$ python3 -q
>>> import numpy as np
>>> np.set_printoptions(precision=2, suppress=True, linewidth=200)
>>> arr = np.load("mat.npy")
>>> arr
array([[ 4., -7.,  1.,  4.,  7.,  9.,  0.,  0.],
       [-1.,  7.,  8.,  6., -2., -3.,  0.,  0.],
       [ 5.,  2., -6., -1.,  5., -3.,  0.,  0.],
       [-6., -4., -3.,  9., -8., -5.,  0.,  0.],
       [-1., -7.,  3., -5.,  6.,  9.,  0.,  0.],
       [ 2.,  4., -2., -5.,  4.,  7.,  0.,  0.],
       [ 0.,  0.,  0.,  0.,  0.,  0.,  1.,  9.],
       [ 0.,  0.,  0.,  0.,  0.,  0.,  2.,  6.]])
>>> t = np.radians(15)
>>> R = np.eye(8)
>>> R[2, 2] = R[0, 0] = np.cos(t)
>>> R[2, 0], R[0, 2] = -np.sin(t), np.sin(t)
>>> R
array([[ 0.97,  0.  ,  0.26,  0.  ,  0.  ,  0.  ,  0.  ,  0.  ],
       [ 0.  ,  1.  ,  0.  ,  0.  ,  0.  ,  0.  ,  0.  ,  0.  ],
       [-0.26,  0.  ,  0.97,  0.  ,  0.  ,  0.  ,  0.  ,  0.  ],
       [ 0.  ,  0.  ,  0.  ,  1.  ,  0.  ,  0.  ,  0.  ,  0.  ],
       [ 0.  ,  0.  ,  0.  ,  0.  ,  1.  ,  0.  ,  0.  ,  0.  ],
       [ 0.  ,  0.  ,  0.  ,  0.  ,  0.  ,  1.  ,  0.  ,  0.  ],
       [ 0.  ,  0.  ,  0.  ,  0.  ,  0.  ,  0.  ,  1.  ,  0.  ],
       [ 0.  ,  0.  ,  0.  ,  0.  ,  0.  ,  0.  ,  0.  ,  1.  ]])
>>> M2 = arr @ R.T
>>> np.allclose(np.linalg.norm(arr, axis=1), np.linalg.norm(M2, axis=1))
True
>>> M2
array([[ 4.12, -7.  , -0.07,  4.  ,  7.  ,  9.  ,  0.  ,  0.  ],
       [ 1.1 ,  7.  ,  7.99,  6.  , -2.  , -3.  ,  0.  ,  0.  ],
       [ 3.28,  2.  , -7.09, -1.  ,  5.  , -3.  ,  0.  ,  0.  ],
       [-6.57, -4.  , -1.34,  9.  , -8.  , -5.  ,  0.  ,  0.  ],
       [-0.19, -7.  ,  3.16, -5.  ,  6.  ,  9.  ,  0.  ,  0.  ],
       [ 1.41,  4.  , -2.45, -5.  ,  4.  ,  7.  ,  0.  ,  0.  ],
       [ 0.  ,  0.  ,  0.  ,  0.  ,  0.  ,  0.  ,  1.  ,  9.  ],
       [ 0.  ,  0.  ,  0.  ,  0.  ,  0.  ,  0.  ,  2.  ,  6.  ]])
>>> round(np.linalg.det(R), 2), np.round(np.trace(R), 2)
(np.float64(1.0), np.float64(7.93))
>>> f = np.array([-2, 3, 2, 0, 0, 2, 0, 2])
>>> M2 = arr + np.outer(f, np.eye(8)[7])
>>> M2
array([[ 4., -7.,  1.,  4.,  7.,  9.,  0., -2.],
       [-1.,  7.,  8.,  6., -2., -3.,  0.,  3.],
       [ 5.,  2., -6., -1.,  5., -3.,  0.,  2.],
       [-6., -4., -3.,  9., -8., -5.,  0.,  0.],
       [-1., -7.,  3., -5.,  6.,  9.,  0.,  0.],
       [ 2.,  4., -2., -5.,  4.,  7.,  0.,  2.],
       [ 0.,  0.,  0.,  0.,  0.,  0.,  1.,  9.],
       [ 0.,  0.,  0.,  0.,  0.,  0.,  2.,  8.]])
>>> np.linalg.matrix_rank(np.linalg.inv(M2) - np.linalg.inv(arr), tol=1e-8)
np.int64(1)
